>>> import numpy as np
>>> np.set_printoptions(precision=2, suppress=True, linewidth=160, sign=" ")
>>> def tidy(a):
...     return np.round(a, 2) + 0
... 
>>> X = np.diag(3 * np.array([6, 7])) + np.array([[1, -1], [3, 0]])
>>> X
array([[19, -1],
       [ 3, 21]])
>>> np.allclose(X @ X.T, X.T @ X)
False
>>> np.allclose(X, X.T)
False
>>> tidy(np.sort(np.abs(np.linalg.eigvals(X))))
array([ 20.05,  20.05])
>>> X @ X
array([[358, -40],
       [120, 438]])
>>> f = np.array([0, 2])
>>> Y = X + np.outer(f, np.eye(2)[1])
>>> np.linalg.matrix_rank(Y - X)
np.int64(1)
>>> Y
array([[19., -1.],
       [ 3., 23.]])
>>> A = np.load("data.npy")
>>> A
array([[ 3,  4,  0, -1,  4],
       [ 0, -4, -3, -5, -3],
       [ 0,  0, -2, -5, -3],
       [ 0,  0,  0,  5,  1],
       [ 0,  0,  0,  0,  0]])
>>> Uu, sv, Vt = np.linalg.svd(A)
>>> np.argmax(sv[:-1] / (sv[1:] + 1e-6)) + 1
np.int64(4)
>>> Y = Uu[:, :4] @ np.diag(sv[:4]) @ Vt[:4]
>>> np.linalg.matrix_rank(Y)
np.int64(4)
>>> tidy(Y)
array([[ 3.,  4.,  0., -1.,  4.],
       [ 0., -4., -3., -5., -3.],
       [ 0.,  0., -2., -5., -3.],
       [ 0.,  0.,  0.,  5.,  1.],
       [ 0.,  0.,  0.,  0.,  0.]])
>>> m1 = np.load("a.npy")
>>> m1
array([[-2,  0,  0,  0],
       [-1,  1,  0,  0],
       [ 0,  0, -2,  0],
       [ 0,  0, -1,  1]])
>>> [int(np.linalg.matrix_rank(np.linalg.matrix_power(m1, p))) for p in range(1, 5)]
[4, 4, 4, 4]
>>> np.linalg.matrix_rank(m1 - m1[0, 0] * np.eye(4))
np.int64(2)
>>> m1 @ m1
array([[ 4,  0,  0,  0],
       [ 1,  1,  0,  0],
       [ 0,  0,  4,  0],
       [ 0,  0,  1,  1]])
>>> np.prod(np.diag(m1)), tidy(np.linalg.det(m1))
(np.int64(4), np.float64(4.0))
>>> w, evecs = np.linalg.eig(m1)
>>> w
array([ 1.,  1., -2., -2.])
>>> vec = np.array([3, 0, 3, 0])
>>> rhs = m1 @ vec
>>> rhs
array([-6, -3, -6, -3])
>>> tidy(np.linalg.solve(m1.T, m1[3]))
array([ 0.,  0.,  0.,  1.])
>>> tidy(np.linalg.solve(m1, rhs))
array([ 3.,  0.,  3.,  0.])
>>> tidy(np.linalg.solve(m1, rhs + m1[:, 2]))
array([ 3.,  0.,  4.,  0.])
